>>> import numpy as np
>>> import numpy.linalg as la
>>> np.set_printoptions(suppress=True, linewidth=200)
>>> mat = np.array([[0.3, 0.7, -1.3],
...     [-0.9, -0.3, -0.7],
...     [-2.1, 0.0, 0.3],
...     [-2.0, 0.6, -1.1],
...     [0.1, -0.5, 1.6],
...     [-0.7, -0.2, 1.2]])
>>> P = mat @ la.solve(mat.T @ mat, mat.T)
>>> print(np.round((np.eye(6) - P) @ mat, 2) + 0)
[[0. 0. 0.]
 [0. 0. 0.]
 [0. 0. 0.]
 [0. 0. 0.]
 [0. 0. 0.]
 [0. 0. 0.]]
>>> print(np.round(P @ mat[:, 0], 2))
[ 0.3 -0.9 -2.1 -2.   0.1 -0.7]
>>> print(np.round(np.trace(P), 2))
3.0
>>> print(np.round(np.diag(P), 2))
[0.45 0.79 0.49 0.6  0.34 0.33]
>>> x = np.array([0, 1, 3])
>>> rhs = mat @ x
>>> print(np.round(la.solve(mat.T @ mat, mat.T @ rhs), 2) + 0)
[0. 1. 3.]
>>> print(np.round(la.lstsq(mat, rhs)[0], 2))
[0. 1. 3.]
>>> rng = np.random.default_rng(406243)
>>> rhs = rhs + 0.02 * rng.normal(size=6)
>>> print(rhs.round(2))
[-3.2  -2.44  0.9  -2.72  4.27  3.41]
>>> coef, *_ = la.lstsq(mat, rhs)
>>> print(np.round(mat.T @ (rhs - mat @ coef), 2) + 0)
[0. 0. 0.]
>>> print(coef.round(2))
[0.01 1.04 3.02]
>>> print(np.round(la.norm(rhs - mat @ coef), 2))
0.04
>>> x = np.array([3, 1, 1])
>>> rhs = mat @ x
>>> coef, lr = np.zeros(3), 1 / la.norm(mat, 2) ** 2
>>> for i in range(5):
...     coef -= lr * mat.T @ (mat @ coef - rhs)
...     if i % 1 == 0: print(i, round(la.norm(mat @ coef - rhs), 2))
... 
0 1.09
1 0.82
2 0.76
3 0.73
4 0.7
>>> print(coef.round(2))
[ 2.97 -0.04  0.65]
>>> F = np.loadtxt("test11.csv", delimiter=",")
>>> print(F.round(2) + 0)
[[ 0.06  0.01 -0.06  0.05 -0.09  0.06  0.04 -0.16 -0.1 ]
 [ 0.01  0.5   0.32 -0.16 -0.21  0.08  0.09 -0.16  0.2 ]
 [-0.06  0.32  0.28 -0.17 -0.04 -0.02  0.02  0.08  0.25]
 [ 0.05 -0.16 -0.17  0.11 -0.01  0.03  0.   -0.1  -0.17]
 [-0.09 -0.21 -0.04 -0.01  0.2  -0.12 -0.08  0.29  0.07]
 [ 0.06  0.08 -0.02  0.03 -0.12  0.07  0.05 -0.19 -0.08]
 [ 0.04  0.09  0.02  0.   -0.08  0.05  0.04 -0.12 -0.03]
 [-0.16 -0.16  0.08 -0.1   0.29 -0.19 -0.12  0.48  0.22]
 [-0.1   0.2   0.25 -0.17  0.07 -0.08 -0.03  0.22  0.27]]
>>> x = np.array([2, 3, -3, -3, 1, 3, 3, 1, 1])
>>> print(np.trace(F))
2.0
>>> print(np.round(la.eigvalsh(2 * F - np.eye(9)), 2))
[-1. -1. -1. -1. -1. -1. -1.  1.  1.]
>>> print(np.round(np.eye(9) - F, 2) + 0)
[[ 0.94 -0.01  0.06 -0.05  0.09 -0.06 -0.04  0.16  0.1 ]
 [-0.01  0.5  -0.32  0.16  0.21 -0.08 -0.09  0.16 -0.2 ]
 [ 0.06 -0.32  0.72  0.17  0.04  0.02 -0.02 -0.08 -0.25]
 [-0.05  0.16  0.17  0.89  0.01 -0.03  0.    0.1   0.17]
 [ 0.09  0.21  0.04  0.01  0.8   0.12  0.08 -0.29 -0.07]
 [-0.06 -0.08  0.02 -0.03  0.12  0.93 -0.05  0.19  0.08]
 [-0.04 -0.09 -0.02  0.    0.08 -0.05  0.96  0.12  0.03]
 [ 0.16  0.16 -0.08  0.1  -0.29  0.19  0.12  0.52 -0.22]
 [ 0.1  -0.2  -0.25  0.17 -0.07  0.08  0.03 -0.22  0.73]]
>>> T = np.stack([F, -2 * F, F[::-1]])
>>> print(la.matrix_rank(T.reshape(3, -1)))
2
>>> print(la.matrix_rank(T))
[2 2 2]
>>> print(np.round(la.norm(T, axis=(1, 2)), 2))
[1.41 2.83 1.41]
>>> print(np.round(la.det(T), 2) + 0)
[0. 0. 0.]
>>> labels = rng.permutation(9)
>>> print(labels)
[2 4 1 8 3 5 6 0 7]
>>> other = F[labels][:, labels]
>>> print(np.trace(other))
2.0
>>> print(round(la.det(other), 2), np.round(la.det(F[labels]), 2))
-0.0 -0.0
>>> print(np.round(np.sort(np.abs(la.eigvals(other))), 2) + 0)
[0. 0. 0. 0. 0. 0. 0. 1. 1.]
>>> data = np.load("a.npy")
>>> print(data)
[[1 0 0]
 [4 1 0]
 [0 0 1]]
>>> print(np.count_nonzero(data))
4
>>> print(np.round(la.svd(data, compute_uv=False), 2))
[4.24 1.   0.24]
>>> print(data.sum(axis=0))
[5 1 1]
>>> print(data - data[0])
[[ 0  0  0]
 [ 3  1  0]
 [-1  0  1]]
>>> print(data.shape)
(3, 3)
>>> la.rank(data)
Traceback (most recent call last):
  File "<python-input-49>", line 1, in <module>
    la.rank(data)
    ^^^^^^^
AttributeError: module 'numpy.linalg' has no attribute 'rank'
>>> print(np.unravel_index(np.abs(data).argmax(), data.shape))
(np.int64(1), np.int64(0))
>>> print(np.kron(np.eye(2, dtype=int), data))
[[1 0 0 0 0 0]
 [4 1 0 0 0 0]
 [0 0 1 0 0 0]
 [0 0 0 1 0 0]
 [0 0 0 4 1 0]
 [0 0 0 0 0 1]]
>>> print(np.round(la.eigvals(data), 2))
[1. 1. 1.]
>>> print(np.einsum("ij,ji->", data, data))
3
>>> print(round(la.eigvals(data).sum().real, 2))
3.0
>>> print(np.poly(data))
[ 1. -3.  3. -1.]
>>> ev, V = la.eig(data)
>>> print(np.round(np.sort(la.eigvals(data.T)), 2))
[1. 1. 1.]
>>> print(data @ V[:, 0] - ev[0] * V[:, 0])
[0. 0. 0.]
>>> print(np.round(np.sort(la.eigvals(la.inv(data))), 2))
[1. 1. 1.]
>>> print(np.prod(ev))
1.0
>>> print(ev)
[1. 1. 1.]
>>> print(round(la.det(data), 2))
1.0
>>> print(data @ data)
[[1 0 0]
 [8 1 0]
 [0 0 1]]
>>> print((la.matrix_power((data != 0) + (data.T != 0) + np.eye(3), 3) > 0).astype(int))
[[1 1 0]
 [1 1 0]
 [0 0 1]]
>>> print(np.round(np.sort(la.eigvals(data).real), 2))
[1. 1. 1.]
>>> print((data != 0).astype(int))
[[1 0 0]
 [1 1 0]
 [0 0 1]]
>>> X = np.array([[-8.95, 5.98, -9.13, 0.06, -5.98, 6.18],
...     [3.07, 6.81, -6.13, -6.13, -3.92, -1.94],
...     [3.04, 7.07, -6.12, -5.99, -3.94, -2.04],
...     [-6.06, 6.95, -9.14, -2.09, -6.01, 4.08],
...     [6.0, 1.94, -0.06, -3.85, -0.24, -3.96],
...     [6.0, 4.86, -2.98, -5.79, -1.85, -3.84]])
>>> def softmax(z):
...     e = np.exp(z - z.max(axis=-1, keepdims=True))
...     return e / e.sum(axis=-1, keepdims=True)
... 
>>> print(np.round(softmax(X).sum(axis=1), 2))
[1. 1. 1. 1. 1. 1.]
>>> att = X @ X.T / np.sqrt(6)
>>> print(np.round(softmax(att), 2) + 0)
[[1.   0.   0.   0.   0.   0.  ]
 [0.   0.4  0.6  0.   0.   0.  ]
 [0.   0.39 0.61 0.   0.   0.  ]
 [1.   0.   0.   0.   0.   0.  ]
 [0.   0.   0.   0.   0.   0.99]
 [0.   0.29 0.39 0.   0.   0.32]]
>>> T = np.stack([X, 4 * X, X[::-1]])
>>> print(T.shape)
(3, 6, 6)
>>> print(la.matrix_rank(T.reshape(3, -1)))
2
>>> print(np.round(la.norm(T, axis=(1, 2)), 2))
[ 31.49 125.97  31.49]
>>> labels = rng.permutation(6)
>>> print(labels)
[2 5 0 4 1 3]
>>> other = X[labels][:, labels]
>>> print(other)
[[-6.12 -2.04  3.04 -3.94  7.07 -5.99]
 [-2.98 -3.84  6.   -1.85  4.86 -5.79]
 [-9.13  6.18 -8.95 -5.98  5.98  0.06]
 [-0.06 -3.96  6.   -0.24  1.94 -3.85]
 [-6.13 -1.94  3.07 -3.92  6.81 -6.13]
 [-9.14  4.08 -6.06 -6.01  6.95 -2.09]]
>>> print(np.round(np.sort(np.abs(la.eigvals(other))), 2))
[0.08 0.23 0.26 0.57 6.23 7.52]
>>> print(np.allclose(other, X))
False
>>> K = np.array([[1, 0, 0, 0, 0],
...     [5, 1, 0, 0, 0],
...     [1, 3, 1, 0, 0],
...     [0, 2, 0, 1, 0],
...     [0, 1, 4, 5, 1]])
>>> print(K)
[[1 0 0 0 0]
 [5 1 0 0 0]
 [1 3 1 0 0]
 [0 2 0 1 0]
 [0 1 4 5 1]]
>>> # triangular: eigenvalues sit on the diagonal
>>> U, sig, Vt = la.svd(K, full_matrices=False)
>>> print(np.round(sig / sig[0], 2) + 0)
[1.   0.8  0.44 0.14 0.  ]
>>> print(np.round(np.cumsum(sig ** 2) / np.sum(sig ** 2), 2))
[0.54 0.89 0.99 1.   1.  ]
>>> print((sig > 1e-8).sum())
5
>>> other = K / la.norm(K, axis=1, keepdims=True)
>>> cov = other @ other.T
>>> print(cov[0].round(2))
[1.   0.98 0.3  0.   0.  ]
>>> print(np.round(la.norm(other, axis=1), 2))
[1. 1. 1. 1. 1.]
>>> print(np.degrees(np.arccos(np.clip(cov[0, 3], -1, 1))))
90.0
>>> print(cov.round(2))
[[1.   0.98 0.3  0.   0.  ]
 [0.98 1.   0.47 0.18 0.03]
 [0.3  0.47 1.   0.81 0.32]
 [0.   0.18 0.81 1.   0.48]
 [0.   0.03 0.32 0.48 1.  ]]
>>> print(np.kron(np.eye(2, dtype=int), K))
[[1 0 0 0 0 0 0 0 0 0]
 [5 1 0 0 0 0 0 0 0 0]
 [1 3 1 0 0 0 0 0 0 0]
 [0 2 0 1 0 0 0 0 0 0]
 [0 1 4 5 1 0 0 0 0 0]
 [0 0 0 0 0 1 0 0 0 0]
 [0 0 0 0 0 5 1 0 0 0]
 [0 0 0 0 0 1 3 1 0 0]
 [0 0 0 0 0 0 2 0 1 0]
 [0 0 0 0 0 0 1 4 5 1]]
>>> print(np.round(la.eigvals(K), 2))
[1. 1. 1. 1. 1.]
>>> print(round(la.det(2 * K), 2), round(float(la.det(K)), 2))
32.0 1.0
>>> print(round(la.eigvals(K).sum().real, 2))
5.0
>>> J = np.array([[3, -6, -3, -1, 2, -5, 3, 5, 1],
...     [5, 9, 4, 2, -2, -7, -6, 9, -3],
...     [8, -1, -9, 0, 0, 9, -2, 2, 7],
...     [4, -2, 1, 4, -5, 4, 9, 6, -9],
...     [-3, -4, 0, 1, -7, -6, 6, -1, 6],
...     [8, -2, -9, 1, -4, 4, -8, -7, 2]])
>>> print(J)
[[ 3 -6 -3 -1  2 -5  3  5  1]
 [ 5  9  4  2 -2 -7 -6  9 -3]
 [ 8 -1 -9  0  0  9 -2  2  7]
 [ 4 -2  1  4 -5  4  9  6 -9]
 [-3 -4  0  1 -7 -6  6 -1  6]
 [ 8 -2 -9  1 -4  4 -8 -7  2]]
>>> print(np.round(softmax(J[2]), 2) + 0)
[0.24 0.   0.   0.   0.   0.66 0.   0.   0.09]
>>> print(np.round(softmax(J[2] + -1), 2) + 0)
[0.24 0.   0.   0.   0.   0.66 0.   0.   0.09]
>>> att = J @ J.T / np.sqrt(9)
>>> print(np.round(softmax(att)[2] @ J, 2) + 0)
[ 8. -1. -9.  0.  0.  9. -2.  2.  7.]
>>> print(np.round(softmax(att), 2) + 0)
[[1. 0. 0. 0. 0. 0.]
 [0. 1. 0. 0. 0. 0.]
 [0. 0. 1. 0. 0. 0.]
 [0. 0. 0. 1. 0. 0.]
 [0. 0. 0. 0. 1. 0.]
 [0. 0. 0. 0. 0. 1.]]
>>> other = np.array([[1, -7, 0],
...     [4, -9, 7],
...     [9, 9, -4],
...     [-7, 1, -5],
...     [4, 4, 3],
...     [2, -7, 3],
...     [2, -4, -5],
...     [3, 2, -2],
...     [-7, -1, 6]])
>>> print(np.einsum("ik,kj->ji", J, other))
[[ -29   77 -106   64  -99 -147]
 [  45    8 -186  -60   40 -146]
 [ -53    4  104 -152  -64   83]]
>>> print(other.T @ J.T)
[[ -29   77 -106   64  -99 -147]
 [  45    8 -186  -60   40 -146]
 [ -53    4  104 -152  -64   83]]
>>> print(np.vstack([J, other.T]).shape)
(9, 9)
>>> print(np.round(la.norm(J, 2), 2))
23.18
>>> print(round(float(la.norm(J) ** 2 / la.norm(J, 2) ** 2), 2))
2.73
>>> print(la.norm(J, axis=1).argmax())
1
>>> print(np.round(la.norm(J[0] - J[3]), 2))
18.03
>>> print(np.round(la.norm(J, axis=1), 2))
[10.91 17.46 16.85 16.61 13.56 17.29]
>>> print(np.round(la.norm(J, 1), 2), round(la.norm(J, np.inf), 2))
35.0 47.0
